$ python3 -q
>>> import numpy as np
>>> np.set_printoptions(precision=3, suppress=True, linewidth=120, legacy="1.25")
>>> rnd = lambda a: np.round(a, 3) + 0
>>> data = np.load("x.npy")
>>> print(data)
[[4. 0. 0. 3.]
 [0. 4. 0. 0.]
 [0. 0. 4. 0.]
 [3. 0. 0. 4.]]
>>> # 3 groups of indices that never mix
>>> q, evecs = np.linalg.qr(data[:, :1])[0], np.linalg.qr(data[:, 1:])[0]
>>> sv = np.linalg.svd(q.T @ evecs, compute_uv=False)
>>> print(rnd(np.linalg.norm(q @ q.T - evecs @ evecs.T, 2)))
1.0
>>> rng = np.random.default_rng(7014)
>>> J = np.eye(5, dtype=int)[rng.permutation(5)]
>>> print(J)
[[0 1 0 0 0]
 [0 0 0 0 1]
 [0 0 0 1 0]
 [0 0 1 0 0]
 [1 0 0 0 0]]
>>> x = np.array([2, 0, -2, -2, -2])
>>> target = J @ x
>>> c, lr = np.zeros(5), 1 / np.linalg.norm(J, 2) ** 2
>>> for i in range(200):
...     c -= lr * J.T @ (J @ c - target)
...     if i % 50 == 0: print(i, round(np.linalg.norm(J @ c - target), 3))
... 
0 0.0
50 0.0
100 0.0
150 0.0
>>> print(c)
[ 2.  0. -2. -2. -2.]
>>> print(rnd(np.sort(np.abs(np.linalg.eigvals(J)))[::-1]))
[1. 1. 1. 1. 1.]
>>> print(J @ np.ones(5))
[1. 1. 1. 1. 1.]
>>> pr = np.eye(5)[1]
>>> for _ in range(6):
...     pr = pr @ J
...     print(pr.round(3))
... 
[0. 0. 0. 0. 1.]
[1. 0. 0. 0. 0.]
[0. 1. 0. 0. 0.]
[0. 0. 0. 0. 1.]
[1. 0. 0. 0. 0.]
[0. 1. 0. 0. 0.]
>>> print(rnd(np.linalg.svd(J, compute_uv=False)))
[1. 1. 1. 1. 1.]
>>> print(J @ J.T)
[[1 0 0 0 0]
 [0 1 0 0 0]
 [0 0 1 0 0]
 [0 0 0 1 0]
 [0 0 0 0 1]]
>>> print(J[:, 3] @ J[:, 4])
0
>>> print(rnd(np.linalg.norm(J, axis=0)))
[1. 1. 1. 1. 1.]
>>> K = np.array([[8, 2, 0, 0], [-10, -4, 0, 0], [4, 1, 12, 3], [-5, -2, -15, -6]])
>>> labels = rng.permutation(4)
>>> B = K[:, labels] * rng.choice([-1, 1], 4)
>>> print(B)
[[  0   0   2  -8]
 [  0   0  -4  10]
 [ -3 -12   1  -4]
 [  6  15  -2   5]]
>>> left, _, Vt = np.linalg.svd(K.T @ B)
>>> print(rnd(left @ Vt))
[[ 0.  0.  0. -1.]
 [ 0.  0.  1.  0.]
 [ 0. -1.  0.  0.]
 [-1.  0.  0.  0.]]
>>> F = np.load("sample19.npy")
>>> print(F)
[[ 0  1  0]
 [ 4  0  1]
 [ 8 -1  2]]
>>> # column 0 is much longer than the rest
>>> r0 = np.array([2, 6, 9])
>>> print(np.cross(J[1, :3], J[2, :3]))
[0 0 0]
>>> print(np.convolve(J[1], r0))
[0 0 0 0 2 6 9]
>>> print(np.polyval(r0, J[1]))
[ 9  9  9  9 17]
>>> hat = np.triu(np.array([[-9, -4, 6], [-2, -8, -6], [-9, 7, 1]]), 1) + np.eye(3)
>>> B = hat @ F @ np.linalg.inv(hat)
>>> print(rnd(np.poly(B)))
[ 1. -2. -3.  0.]
>>> print(np.linalg.matrix_rank(B))
2
>>> print(B)
[[  32.  123.  554.]
 [ -44. -170. -767.]
 [   8.   31.  140.]]
>>> print(rnd(np.linalg.det(B)))
0.0
>>> rk = np.linalg.matrix_rank(B)
>>> print(rk)
2
>>> null = np.linalg.svd(B)[2][rk:].T
>>> print(null.shape)
(3, 1)
>>> print(rnd(null[:, 0] / null[np.abs(null[:, 0]).round(6).argmax(), 0]))
[-0.958  1.    -0.167]
>>> print(np.allclose(B @ null, 0))
True
>>> print(np.allclose(J, J.T))
False
>>> ev, evecs = np.linalg.eigh(data)
>>> print(rnd(np.linalg.eigvalsh(data + -2 * np.eye(4))))
[-1.  2.  2.  5.]
>>> print(ev.sum(), np.trace(data))
16.0 16.0
>>> print(rnd(np.abs(evecs[:, -1])))
[0.707 0.    0.    0.707]
>>> A = np.load("case0.npy")
>>> print(A)
[[ 0. -2.  0.  0.]
 [-2.  0. -2.  0.]
 [ 0. -2.  0. -2.]
 [ 0.  0. -2.  0.]]
>>> # symmetric
>>> r0 = np.array([1, 0])
>>> print(np.polyval(r0, A[2]))
[ 0. -2.  0. -2.]
>>> print(np.array([np.convolve(row, r0, "same") for row in A]))
[[ 0. -2.  0.  0.]
 [-2.  0. -2.  0.]
 [ 0. -2.  0. -2.]
 [ 0.  0. -2.  0.]]
>>> print(np.cross(A[2, :3], A[1, :3]))
[ 4.  0. -4.]
>>> q, evecs = np.linalg.qr(A[:, :2])[0], np.linalg.qr(A[:, 2:])[0]
>>> sv = np.linalg.svd(q.T @ evecs, compute_uv=False)
>>> print(rnd(np.degrees(np.arccos(sv.clip(0, 1)))))
[45. 45.]
>>> print(rnd(np.linalg.norm(q @ q.T - evecs @ evecs.T, 2)))
0.707
>>> print((sv > 0.9).sum())
0
>>> T = np.stack([A, -2 * A, A[::-1]])
>>> print(T.sum(axis=0))
[[ 0.  2. -2.  0.]
 [ 2. -2.  2. -2.]
 [-2.  2. -2.  2.]
 [ 0. -2.  2.  0.]]
>>> print(np.einsum("bij,cij->bc", T, T))
[[ 24. -48.   0.]
 [-48.  96.   0.]
 [  0.   0.  24.]]
>>> print(np.linalg.matrix_rank(T))
[4 4 4]
>>> print((T @ A.T).shape)
(3, 4, 4)
>>> print(T.shape)
(3, 4, 4)
>>> hat = np.triu(np.array([[1, 0, -1, -2], [2, -2, -2, 0], [0, -2, 2, 0], [0, -2, -2, -2]]), 1) + np.eye(4)
>>> B = hat @ A @ np.linalg.inv(hat)
>>> print(rnd(np.poly(B)))
[  1.   0. -12.   0.  16.]
>>> print(np.linalg.matrix_rank(B))
4
>>> print(hat @ A - A @ hat)
[[ 0.  2.  0.  2.]
 [ 0.  4. -2.  0.]
 [ 0.  0. -4.  0.]
 [ 0.  0.  0.  0.]]
>>> print(np.trace(B), np.trace(A))
0.0 0.0
